>>> import numpy as np
>>> np.set_printoptions(precision=1, suppress=True, linewidth=160, legacy="1.25")
>>> f = np.array([-2, 0, 2, 1, 0]) + 0.5
>>> feats = np.eye(5) - 2 * np.outer(f, f) / (f @ f)
>>> print(feats.round(1) + 0)
[[ 0.6  0.1  0.7  0.4  0.1]
 [ 0.1  1.  -0.2 -0.1  0. ]
 [ 0.7 -0.2 -0.1 -0.7 -0.2]
 [ 0.4 -0.1 -0.7  0.6 -0.1]
 [ 0.1  0.  -0.2 -0.1  1. ]]
>>> x0 = np.array([3, 1, -2, -2, 2])
>>> print(np.sort(np.abs(np.degrees(np.angle(np.linalg.eigvals(feats))))))
[  0.   0.   0.   0. 180.]
>>> print(np.round(np.linalg.inv(feats), 1) + 0)
[[ 0.6  0.1  0.7  0.4  0.1]
 [ 0.1  1.  -0.2 -0.1  0. ]
 [ 0.7 -0.2 -0.1 -0.7 -0.2]
 [ 0.4 -0.1 -0.7  0.6 -0.1]
 [ 0.1  0.  -0.2 -0.1  1. ]]
>>> print(round(np.linalg.norm(x0), 1), np.round(np.linalg.norm(feats @ x0), 1))
4.7 4.7
>>> print(feats.T @ (feats @ x0))
[ 3.  1. -2. -2.  2.]
>>> print(np.abs(np.linalg.eigvals(feats)))
[1. 1. 1. 1. 1.]
>>> print(np.round(feats.T @ feats, 1) + 0)
[[1. 0. 0. 0. 0.]
 [0. 1. 0. 0. 0.]
 [0. 0. 1. 0. 0.]
 [0. 0. 0. 1. 0.]
 [0. 0. 0. 0. 1.]]
>>> print(np.linalg.norm(feats, axis=0))
[1. 1. 1. 1. 1.]
>>> arr = np.load("x.npy")
>>> print(arr)
[[-2 -4  0 -2 -2]
 [-1 -2  0 -1 -1]
 [-1 -2  0 -1 -1]
 [-1 -2  0 -1 -1]
 [-1 -2  0 -1 -1]
 [-1 -2  0 -1 -1]
 [-1 -2  0 -1 -1]
 [-3 -6  0 -3 -3]
 [ 0  0  0  0  0]
 [ 0  0  0  0  0]
 [-1 -2  0 -1 -1]]
>>> rank = np.linalg.matrix_rank(arr)
>>> print(rank)
1
>>> null = np.linalg.svd(arr)[2][rank:].T
>>> print([int(np.linalg.matrix_rank(arr[:, :j + 1])) for j in range(5)])
[1, 1, 1, 1, 1]
>>> print([int(np.linalg.matrix_rank(np.delete(arr, i, axis=0))) for i in range(11)])
[1, 1, 1, 1, 1, 1, 1, 1, 1, 1, 1]
>>> print([int(np.linalg.matrix_rank(arr[:i])) for i in range(1, len(arr) + 1)])
[1, 1, 1, 1, 1, 1, 1, 1, 1, 1, 1]
>>> print(np.round(null @ null.T, 1) + 0)
[[ 0.9 -0.3  0.  -0.1 -0.1]
 [-0.3  0.4  0.  -0.3 -0.3]
 [ 0.   0.   1.   0.   0. ]
 [-0.1 -0.3  0.   0.9 -0.1]
 [-0.1 -0.3  0.  -0.1  0.9]]
